$ python3 -q
>>> import numpy as np
>>> np.set_printoptions(suppress=True, linewidth=120)
>>> rng = np.random.default_rng(78197)
>>> theta = np.sort(rng.uniform(-2, 2, 28))
>>> M = np.c_[theta, theta ** 2, theta ** 3] @ np.array([[0, 2, 0, 2], [0, 2, 3, 3], [0, 1, 0, 1]])
>>> M.round(3)
array([[ 0.   , -2.804,  9.36 ,  0.316],
       [ 0.   , -2.672,  9.029,  0.338],
       [ 0.   , -1.827,  6.592,  0.37 ],
       [ 0.   , -1.553,  5.613,  0.318],
       [ 0.   , -0.887,  2.286, -0.125],
       [ 0.   , -0.667,  0.935, -0.356],
       [ 0.   , -0.607,  0.679, -0.38 ],
       [ 0.   , -0.602,  0.663, -0.381],
       [ 0.   , -0.575,  0.57 , -0.385],
       [ 0.   , -0.567,  0.548, -0.385],
       [ 0.   , -0.529,  0.441, -0.382],
       [ 0.   , -0.391,  0.188, -0.328],
       [ 0.   , -0.288,  0.087, -0.259],
       [ 0.   , -0.036,  0.001, -0.036],
       [ 0.   ,  0.058,  0.002,  0.058],
       [ 0.   ,  1.565,  0.712,  1.802],
       [ 0.   ,  1.986,  0.982,  2.314],
       [ 0.   ,  2.857,  1.56 ,  3.376],
       [ 0.   ,  3.368,  1.904,  4.003],
       [ 0.   ,  4.394,  2.595,  5.259],
       [ 0.   ,  4.789,  2.859,  5.743],
       [ 0.   ,  6.203,  3.796,  7.469],
       [ 0.   ,  7.383,  4.562,  8.904],
       [ 0.   , 11.304,  7.011, 13.641],
       [ 0.   , 14.226,  8.748, 17.142],
       [ 0.   , 16.282,  9.931, 19.592],
       [ 0.   , 16.971, 10.321, 20.411],
       [ 0.   , 19.846, 11.916, 23.818]])
>>> rk = np.linalg.matrix_rank(M)
>>> rk
np.int64(2)
>>> ns = np.linalg.svd(M)[2][rk:].T
>>> np.linalg.matrix_rank(M.T @ M), np.linalg.matrix_rank(M @ M.T)
(np.int64(2), np.int64(2))
>>> print(np.allclose(M @ ns, 0))
True
>>> data = np.load("test1.npy")
>>> data
array([[ -9.857,  -5.99 ,  -7.094, -15.842,  -3.099],
       [ -1.028,  -2.966,   4.847, -18.156,  -7.107],
       [ -9.962,  -9.05 ,  -0.094, -14.007,  -5.038],
       [  7.102,  -0.967,   5.006, -17.755,  -1.809],
       [  0.025,  -3.96 ,  -1.949, -19.883,  -0.954],
       [ -9.069,  -7.893,  -5.075, -16.005,  -1.832]])
>>> x0 = np.array([5, 4, 2, -2, 3])
>>> y = data @ x0
>>> np.round(np.linalg.solve(data.T @ data, data.T @ y), 3)
array([ 5.,  4.,  2., -2.,  3.])
>>> np.round(np.linalg.lstsq(data, y)[0], 3)
array([ 5.,  4.,  2., -2.,  3.])
>>> y.round(3)
array([-65.046,   7.681, -73.298,  71.737,  17.291, -60.553])
>>> y = y + 0.1 * rng.normal(size=6)
>>> print(y.round(3))
[-65.067   7.68  -73.337  71.783  17.288 -60.488]
>>> c, *_ = np.linalg.lstsq(data, y)
>>> np.round(data.T @ (y - data @ c), 3) + 0
array([0., 0., 0., 0., 0.])
>>> c.round()
array([ 5.,  4.,  2., -2.,  3.])
